In [1]: import numpy as np

In [2]: np.set_printoptions(precision=3, suppress=True, linewidth=100)

In [3]: rd = lambda a: np.round(a, 3) + 0

In [4]: mat = np.loadtxt("w.csv", delimiter=",")

In [5]: print(mat)
[[-0.242  0.929 -0.445 -0.853  0.382 -0.158  1.002 -0.262 -0.006 -0.245 -0.061  0.044]
 [ 0.929  0.855  0.663  0.47  -0.128 -0.836  0.     0.922  0.089 -0.06   0.657  0.454]
 [-0.445  0.663  0.939  0.153  0.798  0.533 -0.459 -0.22  -0.597 -0.516 -0.001 -0.022]
 [-0.853  0.47   0.153 -0.15  -0.215  0.585 -0.285 -0.286  0.229 -0.26  -0.063  0.47 ]
 [ 0.382 -0.128  0.798 -0.215 -0.127  0.159  0.133  0.195  0.64   0.182 -0.579 -0.283]
 [-0.158 -0.836  0.533  0.585  0.159 -0.047  0.459  0.     0.065 -0.663  0.504  0.091]
 [ 1.002  0.    -0.459 -0.285  0.133  0.459 -0.008 -0.61   0.185 -1.326 -0.314  0.441]
 [-0.262  0.922 -0.22  -0.286  0.195  0.    -0.61  -1.092  0.645  0.087 -0.139 -0.462]
 [-0.006  0.089 -0.597  0.229  0.64   0.065  0.185  0.645  0.316  0.416  0.403  0.232]
 [-0.245 -0.06  -0.516 -0.26   0.182 -0.663 -1.326  0.087  0.416 -0.557 -0.49  -0.017]
 [-0.061  0.657 -0.001 -0.063 -0.579  0.504 -0.314 -0.139  0.403 -0.49  -0.605 -1.153]
 [ 0.044  0.454 -0.022  0.47  -0.283  0.091  0.441 -0.462  0.232 -0.017 -1.153 -0.283]]

In [6]: B = np.linalg.inv(mat)

In [7]: print(np.allclose(B, mat.T))
False

In [8]: print(rd(np.linalg.cond(mat)))
3.003

In [9]: print(rd(mat @ B))
[[1. 0. 0. 0. 0. 0. 0. 0. 0. 0. 0. 0.]
 [0. 1. 0. 0. 0. 0. 0. 0. 0. 0. 0. 0.]
 [0. 0. 1. 0. 0. 0. 0. 0. 0. 0. 0. 0.]
 [0. 0. 0. 1. 0. 0. 0. 0. 0. 0. 0. 0.]
 [0. 0. 0. 0. 1. 0. 0. 0. 0. 0. 0. 0.]
 [0. 0. 0. 0. 0. 1. 0. 0. 0. 0. 0. 0.]
 [0. 0. 0. 0. 0. 0. 1. 0. 0. 0. 0. 0.]
 [0. 0. 0. 0. 0. 0. 0. 1. 0. 0. 0. 0.]
 [0. 0. 0. 0. 0. 0. 0. 0. 1. 0. 0. 0.]
 [0. 0. 0. 0. 0. 0. 0. 0. 0. 1. 0. 0.]
 [0. 0. 0. 0. 0. 0. 0. 0. 0. 0. 1. 0.]
 [0. 0. 0. 0. 0. 0. 0. 0. 0. 0. 0. 1.]]

In [10]: print((np.abs(B) > 1e-9).astype(int))
[[1 1 1 1 1 1 1 1 1 1 1 1]
 [1 1 1 1 1 1 1 1 1 1 1 1]
 [1 1 1 1 1 1 1 1 1 1 1 1]
 [1 1 1 1 1 1 1 1 1 1 1 1]
 [1 1 1 1 1 1 1 1 1 1 1 1]
 [1 1 1 1 1 1 1 1 1 1 1 1]
 [1 1 1 1 1 1 1 1 1 1 1 1]
 [1 1 1 1 1 1 1 1 1 1 1 1]
 [1 1 1 1 1 1 1 1 1 1 1 1]
 [1 1 1 1 1 1 1 1 1 1 1 1]
 [1 1 1 1 1 1 1 1 1 1 1 1]
 [1 1 1 1 1 1 1 1 1 1 1 1]]

In [11]: print(rd(np.linalg.det(mat) * np.linalg.det(B)))
1.0
